>>> import numpy as np
>>> np.set_printoptions(suppress=True, linewidth=140)
>>> K = np.loadtxt("dump.csv", delimiter=",")
>>> K
array([[ 2.88, -1.7 ,  0.52, -2.04, -0.73,  0.23,  2.6 ,  1.44],
       [ 0.29,  0.38, -0.52,  2.07, -1.43, -2.28,  0.56, -3.55],
       [ 2.45,  0.73,  2.15,  3.33, -0.66, -0.46,  0.91, -1.14],
       [-2.91, -0.71,  0.59, -2.29,  0.08,  1.37,  2.7 ,  1.13],
       [-0.15,  1.24,  0.86, -1.8 , -2.87,  0.21,  1.82,  2.8 ],
       [-0.04,  2.85,  0.27, -3.25,  1.22,  0.89,  1.88, -0.67],
       [ 0.94, -2.08,  1.02, -0.82, -2.93, -2.07,  1.04, -2.03],
       [ 0.23, -0.92,  3.46, -1.28, -2.7 , -1.64,  0.36,  0.58],
       [-1.07,  0.51, -1.61, -1.5 ,  1.62, -3.48, -1.96, -0.37],
       [-3.07, -1.14, -2.12,  0.39, -1.26, -2.17,  0.91,  1.59],
       [ 2.  ,  1.11, -1.44,  0.59,  2.81,  2.45,  1.62,  0.91],
       [ 0.86, -1.88,  1.58,  2.4 , -0.73, -2.3 , -2.43,  0.83]])
>>> q, r_ = np.linalg.qr(K)
>>> np.round(q.T @ q, 2) + 0
array([[1., 0., 0., 0., 0., 0., 0., 0.],
       [0., 1., 0., 0., 0., 0., 0., 0.],
       [0., 0., 1., 0., 0., 0., 0., 0.],
       [0., 0., 0., 1., 0., 0., 0., 0.],
       [0., 0., 0., 0., 1., 0., 0., 0.],
       [0., 0., 0., 0., 0., 1., 0., 0.],
       [0., 0., 0., 0., 0., 0., 1., 0.],
       [0., 0., 0., 0., 0., 0., 0., 1.]])
>>> q.shape, r_.shape
((12, 8), (8, 8))
>>> np.allclose(r_.T @ r_, K.T @ K)
True
>>> np.round(q @ r_, 2)
array([[ 2.88, -1.7 ,  0.52, -2.04, -0.73,  0.23,  2.6 ,  1.44],
       [ 0.29,  0.38, -0.52,  2.07, -1.43, -2.28,  0.56, -3.55],
       [ 2.45,  0.73,  2.15,  3.33, -0.66, -0.46,  0.91, -1.14],
       [-2.91, -0.71,  0.59, -2.29,  0.08,  1.37,  2.7 ,  1.13],
       [-0.15,  1.24,  0.86, -1.8 , -2.87,  0.21,  1.82,  2.8 ],
       [-0.04,  2.85,  0.27, -3.25,  1.22,  0.89,  1.88, -0.67],
       [ 0.94, -2.08,  1.02, -0.82, -2.93, -2.07,  1.04, -2.03],
       [ 0.23, -0.92,  3.46, -1.28, -2.7 , -1.64,  0.36,  0.58],
       [-1.07,  0.51, -1.61, -1.5 ,  1.62, -3.48, -1.96, -0.37],
       [-3.07, -1.14, -2.12,  0.39, -1.26, -2.17,  0.91,  1.59],
       [ 2.  ,  1.11, -1.44,  0.59,  2.81,  2.45,  1.62,  0.91],
       [ 0.86, -1.88,  1.58,  2.4 , -0.73, -2.3 , -2.43,  0.83]])
